% python3 -q
>>> import numpy as np
>>> np.set_printoptions(precision=3, suppress=True, linewidth=140, legacy="1.25")
>>> F = np.load("block2.npy")
>>> print(F)
[[ 0 -5 -3 -3 -2 -4 -3 -2 -4 -5 -2]
 [ 0  0 -3 -2  1  3  2 -5 -1  0 -2]
 [ 0  0  0  2 -2 -2  3  2 -4 -3  2]
 [ 0  0  0  0  1  4  3  0 -5 -3 -3]
 [ 0  0  0  0  0 -2 -1 -3 -4 -2 -1]
 [ 0  0  0  0  0  0 -1  1  1 -3  5]
 [ 0  0  0  0  0  0  0  2 -5  0 -2]
 [ 0  0  0  0  0  0  0  0  0  2  2]
 [ 0  0  0  0  0  0  0  0  0  3  0]
 [ 0  0  0  0  0  0  0  0  0  0  4]
 [ 0  0  0  0  0  0  0  0  0  0  0]]
>>> # triangular, det is the product of the diagonal
>>> U, sigma, Vh = np.linalg.svd(F)
>>> V = Vh[:(sigma > 1e-8).sum()]
>>> rng = np.random.default_rng(9)
>>> x0 = F[4] + -3 * F[9] + rng.integers(2) * np.eye(11)[8]
>>> print(x0)
[  0.   0.   0.   0.   0.  -2.  -1.  -3.  -4.  -2. -13.]
>>> round(np.linalg.norm(x0 - V.T @ V @ x0), 3)
0.0
>>> np.allclose(V.T @ V @ x0, x0)
True
>>> print(np.linalg.matrix_rank(np.vstack([F, x0])))
9
>>> U, sigma, Vh = np.linalg.svd(F)
>>> sigma.round(3) + 0
array([13.265, 10.017,  8.84 ,  6.457,  4.454,  3.382,  3.225,  1.078,  0.147,  0.   ,  0.   ])
>>> np.argmax(sigma[:-1] / (sigma[1:] + 1e-6)) + 1
9
>>> other = U[:, :9] @ np.diag(sigma[:9]) @ Vh[:9]
>>> round(float(np.linalg.norm(F - other) / np.linalg.norm(F)), 3)
0.0
>>> z = rng.permutation(11)
>>> z
array([ 7,  2,  6, 10,  9,  3,  5,  1,  8,  4,  0])
>>> other = F[z][:, z]
>>> np.diag(other)
array([0, 0, 0, 0, 0, 0, 0, 0, 0, 0, 0])
>>> print(np.sort(np.abs(np.linalg.eigvals(other))))
[0. 0. 0. 0. 0. 0. 0. 0. 0. 0. 0.]
>>> np.round(np.linalg.det(other), 3), round(np.linalg.det(F[z]), 3)
(0.0, 0.0)
>>> np.trace(other)
0
>>> x0 = np.array([2, 1, 1, -2, 1, 3, 3, -1, -2, -3, -1])
>>> print(F @ np.ones(11))
[-33.  -7.  -2.  -3. -13.   3.  -5.   4.   3.   4.   0.]
>>> np.einsum("ij,j->i", F, x0)
array([ 2, 26, 10, 44,  9, -2, 10, -8, -9, -4,  0])
>>> np.linalg.norm(F @ x0) <= np.linalg.norm(F, 2) * np.linalg.norm(x0) + 1e-9
True
>>> (F * x0).sum(axis=1)
array([ 2, 26, 10, 44,  9, -2, 10, -8, -9, -4,  0])
>>> X = np.load("run13.npy")
>>> X
array([[  8,   1,   6,   3,   4,   1,   9,   3,   3,   0],
       [ 12,   7,  11,   3,   6,   2,  10,  10,  10,   4],
       [ 17,  15,  19,   9,  15,   6,  15,  10,  16,  10],
       [ 21,  20,  27,  18,  18,   9,  21,  18,  24,  19],
       [ 28,  23,  31,  22,  21,  12,  23,  26,  27,  25],
       [ 29,  26,  34,  26,  28,  21,  26,  30,  36,  28],
       [ 37,  31,  39,  32,  36,  27,  30,  38,  43,  37],
       [ 44,  33,  40,  36,  40,  33,  31,  46,  46,  45],
       [ 48,  33,  44,  39,  49,  39,  34,  48,  55,  51],
       [ 52,  42,  46,  40,  50,  45,  43,  52,  55,  60],
       [ 57,  49,  54,  42,  50,  45,  45,  58,  57,  66],
       [ 62,  51,  60,  42,  54,  51,  49,  59,  64,  73],
       [ 64,  59,  60,  48,  60,  54,  57,  60,  65,  77],
       [ 64,  59,  67,  52,  66,  60,  58,  61,  65,  82],
       [ 66,  67,  76,  61,  71,  61,  67,  68,  67,  86],
       [ 68,  71,  76,  68,  72,  70,  75,  71,  71,  88],
       [ 68,  77,  85,  73,  78,  77,  79,  76,  71,  89],
       [ 69,  78,  90,  75,  78,  79,  86,  82,  76,  97],
       [ 73,  85,  98,  83,  81,  81,  88,  91,  83, 102],
       [ 73,  87, 102,  83,  90,  83,  90,  96,  91, 111],
       [ 76,  96, 106,  87,  92,  91,  92, 100,  95, 119],
       [ 81, 103, 109,  95,  93,  92,  97, 102,  96, 127],
       [ 87, 106, 114,  99, 101, 101,  98, 104,  97, 127],
       [ 87, 111, 115, 104, 105, 106, 107, 110, 106, 127],
       [ 90, 111, 117, 109, 105, 114, 114, 110, 112, 127],
       [ 95, 118, 125, 109, 109, 121, 121, 112, 114, 132],
       [100, 122, 131, 113, 115, 126, 122, 118, 119, 139],
       [100, 127, 131, 118, 117, 127, 123, 125, 121, 142],
       [100, 136, 131, 127, 124, 129, 128, 131, 125, 142],
       [103, 140, 136, 129, 133, 134, 134, 135, 130, 145],
       [111, 140, 145, 137, 141, 134, 135, 144, 135, 150],
       [117, 144, 145, 142, 144, 142, 144, 145, 144, 151],
       [119, 152, 154, 151, 146, 143, 144, 153, 148, 153],
       [126, 160, 159, 157, 150, 149, 147, 155, 156, 154],
       [128, 168, 159, 164, 153, 155, 147, 160, 157, 162],
       [135, 172, 166, 164, 155, 159, 148, 163, 162, 170],
       [140, 174, 172, 173, 157, 168, 150, 170, 165, 172],
       [145, 174, 176, 173, 157, 173, 155, 178, 168, 179],
       [147, 178, 184, 177, 157, 176, 159, 185, 168, 186],
       [156, 187, 193, 184, 166, 181, 168, 193, 173, 188],
       [158, 194, 194, 193, 168, 184, 177, 198, 180, 190]])
>>> C2 = np.cov(X, rowvar=False)
>>> print(np.argsort(-X.std(axis=0).round(6), kind="stable"))
[1 3 5 9 7 2 6 8 4 0]
>>> np.argwhere(np.triu(np.abs(np.corrcoef(X.T)) > 0.8, 1))
array([[0, 1],
       [0, 2],
       [0, 3],
       [0, 4],
       [0, 5],
       [0, 6],
       [0, 7],
       [0, 8],
       [0, 9],
       [1, 2],
       [1, 3],
       [1, 4],
       [1, 5],
       [1, 6],
       [1, 7],
       [1, 8],
       [1, 9],
       [2, 3],
       [2, 4],
       [2, 5],
       [2, 6],
       [2, 7],
       [2, 8],
       [2, 9],
       [3, 4],
       [3, 5],
       [3, 6],
       [3, 7],
       [3, 8],
       [3, 9],
       [4, 5],
       [4, 6],
       [4, 7],
       [4, 8],
       [4, 9],
       [5, 6],
       [5, 7],
       [5, 8],
       [5, 9],
       [6, 7],
       [6, 8],
       [6, 9],
       [7, 8],
       [7, 9],
       [8, 9]])
>>> print(np.polyfit(X[:, 5], X[:, 0], 1))
[ 0.727 15.331]
>>> print(round(float(np.corrcoef(X[:, 5], X[:, 0])[0, 1]), 3))
0.991
>>> print(np.median(X, axis=0))
[ 76.  96. 106.  87.  92.  91.  92. 100.  95. 119.]
>>> np.linalg.eigvalsh(C2)[::-1]
array([27651.636,    79.851,    48.533,    23.899,    13.85 ,     8.703,     6.664,     5.351,     4.598,     2.65 ])
>>> C2.shape
(10, 10)
